% ipython --no-banner

In [1]: import numpy as np

In [2]: from numpy import linalg as LA

In [3]: np.set_printoptions(precision=1, suppress=True, linewidth=100, sign=" ")

In [4]: tidy = lambda a: np.round(a, 1) + 0

In [5]: data = np.loadtxt("x.csv", delimiter=",")

In [6]: data
Out[6]: 
array([[ 0.,  1.,  0.,  0.,  0.,  0.,  0.,  0.,  0.,  0.,  0.,  1.,  0.,  0.],
       [ 1.,  0.,  0.,  1.,  0.,  0.,  0.,  1.,  1.,  1.,  0.,  0.,  0.,  0.],
       [ 0.,  0.,  0.,  0.,  0.,  0.,  1.,  0.,  0.,  0.,  0.,  0.,  0.,  0.],
       [ 0.,  1.,  0.,  0.,  0.,  1.,  0.,  0.,  0.,  0.,  0.,  0.,  0.,  0.],
       [ 0.,  0.,  0.,  0.,  0.,  0.,  1.,  0.,  0.,  1.,  0.,  0.,  0.,  0.],
       [ 0.,  0.,  0.,  1.,  0.,  0.,  1.,  1.,  0.,  0.,  0.,  0.,  0.,  1.],
       [ 0.,  0.,  1.,  0.,  1.,  1.,  0.,  0.,  0.,  0.,  0.,  0.,  0.,  0.],
       [ 0.,  1.,  0.,  0.,  0.,  1.,  0.,  0.,  0.,  1.,  1.,  0.,  0.,  0.],
       [ 0.,  1.,  0.,  0.,  0.,  0.,  0.,  0.,  0.,  0.,  0.,  0.,  0.,  0.],
       [ 0.,  1.,  0.,  0.,  1.,  0.,  0.,  1.,  0.,  0.,  1.,  0.,  0.,  0.],
       [ 0.,  0.,  0.,  0.,  0.,  0.,  0.,  1.,  0.,  1.,  0.,  0.,  0.,  0.],
       [ 1.,  0.,  0.,  0.,  0.,  0.,  0.,  0.,  0.,  0.,  0.,  0.,  1.,  0.],
       [ 0.,  0.,  0.,  0.,  0.,  0.,  0.,  0.,  0.,  0.,  0.,  1.,  0.,  0.],
       [ 0.,  0.,  0.,  0.,  0.,  1.,  0.,  0.,  0.,  0.,  0.,  0.,  0.,  0.]])

In [7]: vals, V = LA.eigh(data)

In [8]: vec = np.array([-1, 0, 0, 3, 0, 0, 0, 1, 3, 3, 0, 3, 0, 2])

In [9]: tidy(LA.eigvalsh(data[1:, 1:]))
Out[9]: array([-2.5, -1.7, -1.6, -1. , -0.8, -0.6,  0. ,  0.2,  0.9,  1. ,  1.3,  1.7,  3.1])

In [10]: r = LA.matrix_rank(data)

In [11]: r
Out[11]: np.int64(12)

In [12]: ns = LA.svd(data)[2][r:].T

In [13]: ns.shape
Out[13]: (14, 2)

In [14]: np.allclose(data @ ns, 0)
Out[14]: True

In [15]: [int(LA.matrix_rank(np.delete(data, i, axis=0))) for i in range(14)]
Out[15]: [12, 11, 11, 12, 11, 11, 11, 11, 12, 11, 11, 11, 12, 12]

In [16]: other = np.array([[0, 0],
    ...:     [3, 1],
    ...:     [-4, 5],
    ...:     [-5, 3],
    ...:     [4, -1],
    ...:     [2, 5],
    ...:     [5, -2],
    ...:     [1, 4],
    ...:     [2, -1],
    ...:     [-3, 0],
    ...:     [2, -3],
    ...:     [2, 2],
    ...:     [4, 1],
    ...:     [-1, 3]])

In [17]: np.einsum("ik,kj->ji", data, other)
Out[17]: 
array([[ 5., -5.,  5.,  5.,  2.,  0.,  2.,  4.,  3., 10., -2.,  4.,  2.,  2.],
       [ 3.,  6., -2.,  6., -2.,  8.,  9.,  3.,  1.,  1.,  4.,  1.,  2.,  5.]])

In [18]: np.einsum("ij,ij->", data, other)
ValueError: operands could not be broadcast together with remapped shapes [original->remapped]: (14,14)->(14,14) (14,2)->(14,2) 


In [19]: np.einsum("ij,ij->i", data, data)
Out[19]: array([ 2.,  5.,  1.,  2.,  2.,  4.,  3.,  4.,  1.,  4.,  2.,  2.,  1.,  1.])

In [20]: np.einsum("ik,kj->ij", data, other)
Out[20]: 
array([[ 5.,  3.],
       [-5.,  6.],
       [ 5., -2.],
       [ 5.,  6.],
       [ 2., -2.],
       [ 0.,  8.],
       [ 2.,  9.],
       [ 4.,  3.],
       [ 3.,  1.],
       [10.,  1.],
       [-2.,  4.],
       [ 4.,  1.],
       [ 2.,  2.],
       [ 2.,  5.]])

In [21]: other.T @ data.T
Out[21]: 
array([[ 5., -5.,  5.,  5.,  2.,  0.,  2.,  4.,  3., 10., -2.,  4.,  2.,  2.],
       [ 3.,  6., -2.,  6., -2.,  8.,  9.,  3.,  1.,  1.,  4.,  1.,  2.,  5.]])

In [22]: X = np.load("mat.npy")

In [23]: X
Out[23]: 
array([[ -2,   2,   3,   2,   0,  -1,  -3,  -1,   0],
       [ -5,   1,   0,   4,  -1,   2,  -2,  -1,   0],
       [ -7,   1,  -3,   6,  -4,   0,  -3,  -4,   2],
       [ -4,  -2,  -1,   6,  -7,  -1,  -6,  -2,  -1],
       [ -2,  -1,  -1,   4,  -5,  -3,  -8,  -1,   2],
       [ -3,  -4,  -1,   6,  -2,  -2,  -5,   2,   0],
       [ -6,  -4,   2,   7,   1,  -1,  -7,   3,   2],
       [ -7,  -3,  -1,  10,   2,  -2,  -5,   5,  -1],
       [ -8,  -4,  -3,   9,  -1,   1,  -3,   7,  -1],
       [ -5,  -2,  -4,  12,  -1,   4,  -5,   4,  -4],
       [ -8,  -5,  -2,   9,  -2,   4,  -6,   1,  -6],
       [-10,  -2,  -5,   6,  -1,   3,  -5,  -2,  -7],
       [ -9,  -3,  -3,   6,  -3,   6,  -4,  -2,  -4],
       [ -9,  -6,  -4,   5,  -4,   4,  -4,  -2,  -4],
       [-12,  -8,  -2,   5,  -7,   1,  -1,  -5,  -6],
       [ -9,  -7,   1,   5,  -6,  -1,   2,  -6,  -7],
       [-12,  -8,   1,   5,  -5,   2,   5,  -3,  -4],
       [ -9,  -9,   3,   8,  -7,   5,   6,  -2,  -4],
       [ -6,  -9,   0,  11,  -8,   2,   5,  -1,  -3],
       [ -4,  -7,   0,   8,  -9,   2,   6,  -3,  -2],
       [ -6,  -8,   2,  10, -10,   2,   4,  -6,  -2],
       [ -5,  -7,   2,   9, -10,   5,   2,  -6,  -2],
       [ -4,  -9,  -1,   7, -12,   8,   2,  -6,  -3],
       [ -4,  -8,   2,   9, -11,   7,   4,  -7,   0],
       [ -3,  -5,  -1,   9, -14,   8,   7, -10,  -3]])

In [24]: labels = X[:, 0] > np.median(X[:, 0])

In [25]: r0 = X[labels].mean(axis=0) - X[~labels].mean(axis=0)

In [26]: np.argsort(-np.abs(r0).round(6), kind="stable")
Out[26]: array([ 0,  4,  8,  7,  1,  2,  5,  6,  3])

In [27]: ((X - X.mean(axis=0)) @ r0 > 0).astype(int)
Out[27]: 
array([ 1,  1,  1,  1,  1,  1,  0,  0,  0,  0,  0,  0,  0,  0,  0,  0,  0,  0,  1,  1,  1,  1,  1,
        1,  1])

In [28]: labels.astype(int)
Out[28]: 
array([ 1,  1,  0,  1,  1,  1,  0,  0,  0,  1,  0,  0,  0,  0,  0,  0,  0,  0,  0,  1,  0,  1,  1,
        1,  1])

In [29]: def softmax(z):
    ...:     e = np.exp(z - z.max(axis=-1, keepdims=True))
    ...:     return e / e.sum(axis=-1, keepdims=True)
    ...: 

In [30]: tidy(softmax(X[3] + 5))
Out[30]: array([ 0.,  0.,  0.,  1.,  0.,  0.,  0.,  0.,  0.])

In [31]: att = X @ X.T / np.sqrt(9)

In [32]: tidy(softmax(att)[3] @ X)
Out[32]: array([-11.4,  -8. ,  -1.8,   5.3,  -7.3,   1.3,  -0.7,  -5.1,  -5.7])

In [33]: softmax(att).round(6).argmax(axis=1)
Out[33]: 
array([  6,  10,  14,  14,   4,   7,   7,   7,   8,   9,  10,  11,  14,  14,  14,  14,  17,  17,
        24,  24,  24,  24,  24,  24,  24])

In [34]: basis = X[[5, 24]].astype(float)

In [35]: for _ in range(3):
    ...:     labels = LA.norm(X[:, None] - basis, axis=-1).argmin(axis=1)
    ...:     basis = np.array([X[labels == j].mean(axis=0) for j in range(2)])
    ...: 

In [36]: labels
Out[36]: 
array([ 0,  0,  0,  0,  0,  0,  0,  0,  0,  0,  0,  0,  0,  0,  1,  1,  1,  1,  1,  1,  1,  1,  1,
        1,  1])

In [37]: np.bincount(labels)
Out[37]: array([ 14,  11])

In [38]: r0 = np.array([-4, -5, 5])

In [39]: np.correlate(X[1], X[19], "full")
Out[39]: array([ 10,  13, -33, -12,  37, -26,   8,  17,  49, -40,   4, -16, -18,   6,  15,   4,   0])

In [40]: np.convolve(X[1], r0)
Out[40]: array([ 20,  21, -30, -11, -16,  17,  -7,  24,  -5,  -5,   0])

In [41]: E = np.load("layer11.npy")

In [42]: E
Out[42]: 
array([[ 0.,  0.,  0.,  1., -7.,  2.,  4.],
       [ 0.,  0.,  0.,  3.,  6., -4.,  8.],
       [ 0.,  0.,  0., -2.,  0.,  9.,  4.],
       [ 1.,  3., -2.,  0.,  0.,  0.,  0.],
       [-7.,  6.,  0.,  0.,  0.,  0.,  0.],
       [ 2., -4.,  9.,  0.,  0.,  0.,  0.],
       [ 4.,  8.,  4.,  0.,  0.,  0.,  0.]])

In [43]: vals, V = LA.eigh(E)

In [44]: vec = np.array([9, 9, 0, -4, 0, -3, -1])

In [45]: (np.sign(V[:, -1].round(6)) == np.sign(V[0, -1].round(6))).astype(int)
Out[45]: array([ 1,  0,  1,  0,  0,  1,  0])

In [46]: np.abs(E).sum(axis=1).max(), tidy(np.abs(vals).max())
Out[46]: (np.float64(21.0), np.float64(11.8))

In [47]: tidy(V * np.abs(vals) @ V.T)
Out[47]: 
array([[ 8.1, -0.7,  1.8,  0. ,  0. ,  0. ,  0. ],
       [-0.7, 11.1, -0.4,  0. ,  0. ,  0. ,  0. ],
       [ 1.8, -0.4,  9.9,  0. ,  0. ,  0. ,  0. ],
       [ 0. ,  0. ,  0. ,  1.5,  0.3, -2.7,  2.1],
       [ 0. ,  0. ,  0. ,  0.3,  8.9, -2.1,  1.2],
       [ 0. ,  0. ,  0. , -2.7, -2.1,  9.4,  1.1],
       [ 0. ,  0. ,  0. ,  2.1,  1.2,  1.1,  9.4]])
